>>> import numpy as np
>>> np.set_printoptions(precision=2, suppress=True, linewidth=160)
>>> W2 = np.array([[0, 2, 0]])
>>> rng = np.random.default_rng(60816)
>>> F = rng.normal(size=(13, 1)) @ W2 + np.array([3, -2, 0])
>>> F
array([[ 3.  ,  0.75,  0.  ],
       [ 3.  ,  0.85,  0.  ],
       [ 3.  , -1.92,  0.  ],
       [ 3.  , -2.51,  0.  ],
       [ 3.  , -2.55,  0.  ],
       [ 3.  , -2.64,  0.  ],
       [ 3.  , -0.74,  0.  ],
       [ 3.  , -0.85,  0.  ],
       [ 3.  ,  1.1 ,  0.  ],
       [ 3.  , -1.19,  0.  ],
       [ 3.  , -3.28,  0.  ],
       [ 3.  , -3.33,  0.  ],
       [ 3.  , -0.69,  0.  ]])
>>> left, sig, Vt = np.linalg.svd(F)
>>> sig
array([12.03,  4.82,  0.  ])
>>> np.argmax(sig[:-1] / (sig[1:] + 1e-6)) + 1
np.int64(2)
>>> Y = left[:, :2] @ np.diag(sig[:2]) @ Vt[:2]
>>> round(np.linalg.norm(F - Y, 2), 2), sig[2]
(np.float64(0.0), np.float64(0.0))
>>> Y
array([[ 3.  ,  0.75,  0.  ],
       [ 3.  ,  0.85,  0.  ],
       [ 3.  , -1.92,  0.  ],
       [ 3.  , -2.51,  0.  ],
       [ 3.  , -2.55,  0.  ],
       [ 3.  , -2.64,  0.  ],
       [ 3.  , -0.74,  0.  ],
       [ 3.  , -0.85,  0.  ],
       [ 3.  ,  1.1 ,  0.  ],
       [ 3.  , -1.19,  0.  ],
       [ 3.  , -3.28,  0.  ],
       [ 3.  , -3.33,  0.  ],
       [ 3.  , -0.69,  0.  ]])
>>> np.linalg.matrix_rank(Y)
np.int64(2)
>>> round(float(np.abs(F - Y).max()), 2)
0.0
>>> t = np.radians(45)
>>> Rm = np.eye(3)
>>> Rm[1, 1] = Rm[2, 2] = np.cos(t)
>>> Rm[1, 2], Rm[2, 1] = -np.sin(t), np.sin(t)
>>> Rm
array([[ 1.  ,  0.  ,  0.  ],
       [ 0.  ,  0.71, -0.71],
       [ 0.  ,  0.71,  0.71]])
>>> Y = F @ Rm.T
>>> Y
array([[ 3.  ,  0.53,  0.53],
       [ 3.  ,  0.6 ,  0.6 ],
       [ 3.  , -1.36, -1.36],
       [ 3.  , -1.77, -1.77],
       [ 3.  , -1.8 , -1.8 ],
       [ 3.  , -1.87, -1.87],
       [ 3.  , -0.52, -0.52],
       [ 3.  , -0.6 , -0.6 ],
       [ 3.  ,  0.78,  0.78],
       [ 3.  , -0.84, -0.84],
       [ 3.  , -2.32, -2.32],
       [ 3.  , -2.35, -2.35],
       [ 3.  , -0.49, -0.49]])
>>> np.abs(Y - F).max(axis=0)
array([0.  , 0.97, 2.35])
>>> np.allclose(F @ F.T, Y @ Y.T)
True
>>> np.linalg.svd(F, compute_uv=False), np.round(np.linalg.svd(Y, compute_uv=False), 2) + 0
(array([12.03,  4.82,  0.  ]), array([12.03,  4.82,  0.  ]))
>>> np.allclose(np.linalg.norm(F, axis=1), np.linalg.norm(Y, axis=1))
True
>>> [round(float(x), 2) for x in np.linalg.svd(F, compute_uv=False)[:3]]
[12.03, 4.82, 0.0]
>>> np.argsort(-np.linalg.norm(F, axis=0).round(6), kind="stable")[:3]
array([0, 1, 2])
>>> np.linalg.cond(F) > 100
np.True_
>>> sig = 10 * 0.9 ** np.arange(3)
>>> O, _ = np.linalg.qr(np.array([[-0.8, -1.8, 1.4], [0.3, -0.4, -0.3], [0.0, -1.3, -0.1]]))
>>> mat = rng.normal(size=(25, 3)) * sig @ O
>>> mat
array([[  9.47,   5.46,  -4.46],
       [  0.87, -13.39,   1.11],
       [  7.18,   5.67,   9.62],
       [  0.75,  -5.86,   9.49],
       [  1.92, -15.23,   2.31],
       [ -5.1 ,  -6.41,   0.19],
       [-15.12,   8.39,  -7.  ],
       [-11.15,   1.24,   2.07],
       [  4.34,  11.06,  -9.26],
       [-11.73,  17.02, -11.47],
       [-12.87,  20.02,  15.74],
       [-11.3 ,  10.29,   3.69],
       [ -4.39,  -0.06, -11.79],
       [ -3.28,  13.5 ,  12.52],
       [ 19.58,  -1.3 ,  16.74],
       [ 10.86,   1.94,   9.26],
       [ -2.26,   6.39,  -6.2 ],
       [ 19.18,   0.54,   2.55],
       [  3.13,  -4.78,  -0.98],
       [  3.97,   6.69,   6.21],
       [  4.13,   5.76,   2.47],
       [ -0.24,   7.09, -15.48],
       [ -0.01,   8.13,   6.06],
       [  4.71,  -6.63,  -3.58],
       [-10.69,  11.87,   1.18]])
>>> Y = mat / np.sqrt((mat ** 2).mean(axis=1, keepdims=True))
>>> Y[6]
array([-1.4 ,  0.78, -0.65])
>>> np.linalg.matrix_rank(mat - mat.mean(axis=1, keepdims=True))
np.int64(2)
>>> w1 = np.array([[-1, 2, -2, 0], [2, 2, -3, -3], [1, -1, 3, 2]])
>>> c = np.array([-1, -1, 0, -2])
>>> H = np.maximum(mat @ w1 + c, 0)
>>> (H > 0).astype(int)
array([[0, 1, 0, 0],
       [0, 0, 1, 1],
       [1, 1, 0, 1],
       [0, 0, 1, 1],
       [0, 0, 1, 1],
       [0, 0, 1, 1],
       [1, 0, 0, 0],
       [1, 0, 1, 0],
       [1, 1, 0, 0],
       [1, 1, 0, 0],
       [1, 0, 1, 0],
       [1, 0, 1, 0],
       [0, 1, 0, 0],
       [1, 1, 1, 0],
       [0, 1, 1, 1],
       [1, 1, 1, 1],
       [1, 1, 0, 0],
       [0, 1, 0, 1],
       [0, 0, 1, 1],
       [1, 1, 0, 0],
       [1, 1, 0, 0],
       [0, 1, 0, 0],
       [1, 1, 0, 0],
       [0, 0, 0, 1],
       [1, 1, 0, 0]])
>>> W2 = np.array([[2, 0, 0], [1, 2, -2], [-1, 0, 1], [0, -2, -2]])
>>> (H @ W2).round(6).argmax(axis=1)
array([1, 2, 0, 2, 2, 2, 0, 2, 1, 0, 0, 0, 1, 0, 0, 0, 0, 1, 0, 0, 0, 1, 0, 0, 0])
>>> w1 @ W2
array([[ 2,  4, -6],
       [ 9, 10, -1],
       [-2, -6,  1]])
>>> C2 = np.cov(mat, rowvar=False)
>>> np.argsort(-mat.std(axis=0).round(6), kind="stable")
array([0, 1, 2])
>>> O, vecs = np.linalg.qr(mat[:, :1])[0], np.linalg.qr(mat[:, 1:])[0]
>>> sig = np.linalg.svd(O.T @ vecs, compute_uv=False)
>>> sig
array([0.45])
>>> np.degrees(np.arccos(sig.clip(0, 1)))
array([63.33])
>>> round(np.linalg.norm(O @ O.T - vecs @ vecs.T, 2), 2)
np.float64(1.0)
>>> M = np.load("sample7.npy")
>>> M
array([[ 0,  0,  0,  0],
       [ 1, -1,  0,  0],
       [-2, -2, -2,  0],
       [-1,  2, -1, -2]])
>>> proj = np.triu(np.array([[-2, -1, 0, 6], [-3, 6, -3, 3], [9, -1, 5, 6], [-3, 0, 9, 4]]), 1) + np.eye(4)
>>> Y = proj @ M @ np.linalg.inv(proj)
>>> proj @ M - M @ proj
array([[ -7.,  13.,  -6., -12.],
       [  3.,  13.,   0.,  -9.],
       [ -6.,  10., -12.,  18.],
       [  0.,  -1.,   6.,   6.]])
>>> np.trace(Y), np.trace(M)
(np.float64(-5.0), np.int64(-5))
